>>> import numpy as np
>>> import numpy.linalg as la
>>> np.set_printoptions(precision=1, suppress=True, linewidth=120, legacy="1.25")
>>> F = np.array([[-2.7, 5.0, 4.0, 5.0],
...     [5.0, 0.3, 2.0, -3.0],
...     [-3.0, 3.0, 2.3, 1.0],
...     [-3.0, 5.0, 4.0, 5.3]])
>>> round(float(la.norm(F, 2) / la.norm(F)), 1)
0.9
>>> la.cond(F) > 100
True
>>> np.argsort(-la.norm(F, axis=0).round(6), kind="stable")[:3]
array([3, 1, 0])
>>> f, g = F[3], F[0]
>>> round(f @ f, 1)
78.1
>>> pr = (f @ g) / (f @ f) * f
>>> pr
array([-2.9,  4.8,  3.9,  5.1])
>>> g - pr
array([ 0.2,  0.2,  0.1, -0.1])
>>> np.outer(f, g)
array([[  8.1, -15. , -12. , -15. ],
       [-13.5,  25. ,  20. ,  25. ],
       [-10.8,  20. ,  16. ,  20. ],
       [-14.3,  26.5,  21.2,  26.5]])
>>> la.matrix_rank(np.outer(f, g))
1
>>> x0 = np.array([3, 0, -1, 1])
>>> (F @ x0).argmax()
1
>>> F @ (2 * x0)
array([-14.2,  20. , -20.6, -15.4])
>>> F @ np.ones(4)
array([11.3,  4.3,  3.3, 11.3])
>>> np.einsum("ij,j->i", F, x0)
array([ -7.1,  10. , -10.3,  -7.7])
>>> (F * x0).sum(axis=1)
array([ -7.1,  10. , -10.3,  -7.7])
>>> F * x0
array([[-8.1,  0. , -4. ,  5. ],
       [15. ,  0. , -2. , -3. ],
       [-9. ,  0. , -2.3,  1. ],
       [-9. ,  0. , -4. ,  5.3]])
>>> out = np.array([[-2, 5, 0, -3], [2, 3, -5, 5]])
>>> mat = out.T @ out
>>> mat
array([[  8,  -4, -10,  16],
       [ -4,  34, -15,   0],
       [-10, -15,  25, -25],
       [ 16,   0, -25,  34]])
>>> out = mat / la.norm(mat, axis=1, keepdims=True)
>>> C2 = out @ out.T
>>> la.norm(out, axis=1)
array([1., 1., 1., 1.])
>>> np.argwhere(np.triu(np.abs(C2) > 0.95, 1))
array([[0, 3]])
>>> np.round(np.degrees(np.arccos(np.clip(C2[2, 0], -1, 1))), 1)
144.0
>>> round(float(la.norm(mat, 1)), 1), round(la.norm(mat, np.inf), 1)
(75.0, 75.0)
>>> la.norm(mat, axis=1)
array([20.9, 37.4, 39.7, 45.1])
>>> mat[3] @ mat[2]
-1635
>>> round(float(la.norm(mat[3] - mat[2])), 1)
83.0
>>> round(float(la.norm(mat, "nuc")), 1)
101.0
>>> la.norm(mat, axis=1).argmax()
3
>>> U, sv, VT = la.svd(mat)
>>> np.argmax(sv[:-1] / (sv[1:] + 1e-6)) + 1
2
>>> out = U[:, :2] @ np.diag(sv[:2]) @ VT[:2]
>>> np.round(la.norm(mat - out, 2), 1), round(float(sv[2]), 1)
(0.0, 0.0)
>>> la.matrix_rank(mat, rtol=0.05)
2
>>> la.matrix_rank(out)
2
>>> out.round(1) + 0
array([[  8.,  -4., -10.,  16.],
       [ -4.,  34., -15.,   0.],
       [-10., -15.,  25., -25.],
       [ 16.,   0., -25.,  34.]])
>>> basis = np.sign(np.array([[0, 1, 1, 2], [2, 3, 3, 0], [0, 0, 0, 0], [2, 3, 1, 1]]))
>>> out = (np.tril(basis, -1) + np.eye(4)) @ (np.triu(basis, 1) + np.eye(4))
>>> w = np.array([-1, 1, -2, 0])
>>> X = np.rint(out * w @ la.inv(out)) + 0
>>> X
array([[-3.,  1., -4.,  1.],
       [-4.,  2., -7.,  1.],
       [ 0.,  0., -2.,  0.],
       [-4.,  2., -9.,  1.]])
>>> proj = np.triu(np.array([[-3, -1, 1, -1], [0, -2, 1, 3], [-1, -2, -2, 3], [-3, 3, -3, -3]]), 1) + np.eye(4)
>>> out = proj @ X @ la.inv(proj)
>>> la.matrix_rank(out)
3
>>> np.round(np.poly(out), 1) + 0
array([ 1.,  2., -1., -2.,  0.])
>>> W0 = np.loadtxt("mat.csv", delimiter=",")
>>> W0
array([[-0.3,  0.7, -0.5,  0.5],
       [ 0.7,  0.9,  1.3,  0.8],
       [-0.5,  1.3, -1. ,  0.3],
       [ 0.5,  0.8,  0.3, -0.6]])
>>> rng = np.random.default_rng(16)
>>> lab = rng.permutation(4)
>>> lab
array([1, 0, 3, 2])
>>> out = W0[lab][:, lab]
>>> out
array([[ 0.9,  0.7,  0.8,  1.3],
       [ 0.7, -0.3,  0.5, -0.5],
       [ 0.8,  0.5, -0.6,  0.3],
       [ 1.3, -0.5,  0.3, -1. ]])
>>> np.allclose(out, W0)
False
>>> r = la.matrix_rank(W0)
>>> r
3
>>> ns = la.svd(W0)[2][r:].T
>>> [int(la.matrix_rank(W0[:, :j + 1])) for j in range(4)]
[1, 2, 3, 3]
>>> la.matrix_rank(W0.T @ W0), la.matrix_rank(W0 @ W0.T)
(3, 3)
>>> np.allclose(W0 @ ns, 0)
True
>>> [int(la.matrix_rank(np.delete(W0, i, axis=0))) for i in range(4)]
[3, 3, 3, 3]
>>> w, V = la.eigh(W0)
>>> x0 = np.array([-1, -2, 1, 0])
>>> (np.sign(V[:, -1].round(6)) == np.sign(V[0, -1].round(6))).astype(int)
array([1, 1, 1, 1])
>>> np.round(x0 @ W0 @ x0, 1)
0.8
>>> K = np.load("case2.npy")
>>> K
array([[ 2.6, -6.2,  9.6],
       [ 3.7, -3.6, 11.3],
       [ 9. ,  6.5, 10.6],
       [ 5.9, -2.9,  2. ],
       [ 5.8, -2.9,  2.3],
       [11.4,  9.5,  6.6],
       [ 5.1, -2.9,  5.7],
       [ 2.8, -6.5,  8.2],
       [ 3.6, -4.6,  9.1],
       [ 6. , -2.1,  3.7],
       [ 7.4,  1.6,  6.2],
       [ 3.7, -5.1,  7.2],
       [ 6.6,  1.1,  8.6],
       [12.3, 11.1,  6.4],
       [ 7.9,  1.2,  2.4],
       [ 5.3, -1.2,  9.5],
       [ 1.6, -8.1, 10.2],
       [ 3.9, -3.1, 11.3],
       [ 6.7,  1.9, 10.3],
       [ 8.2,  3. ,  5.8]])
>>> x0 = np.array([1, 3, 1])
>>> target = K @ x0
>>> try:
...     la.solve(K, target)
... except la.LinAlgError as e:
...     print(repr(e))
... 
LinAlgError('Last 2 dimensions of the array must be square')
>>> la.lstsq(K, target)[0]
array([1., 3., 1.])
>>> la.solve(K.T @ K, K.T @ target)
array([1., 3., 1.])
>>> target = target + 0.1 * rng.normal(size=20)
>>> target
array([ -6.3,   4.3,  39.3,  -0.8,  -0.5,  46.5,   2. ,  -8.6,  -1.1,   3.3,  18.4,  -4.3,  18.6,  52.1,  13.9,  11.2,
       -12.7,   6. ,  22.5,  23. ])
>>> b, *_ = la.lstsq(K, target)
>>> np.round(K.T @ (target - K @ b), 1) + 0
array([0., 0., 0.])
>>> b
array([1., 3., 1.])
>>> round(la.norm(target - K @ b), 1)
0.4
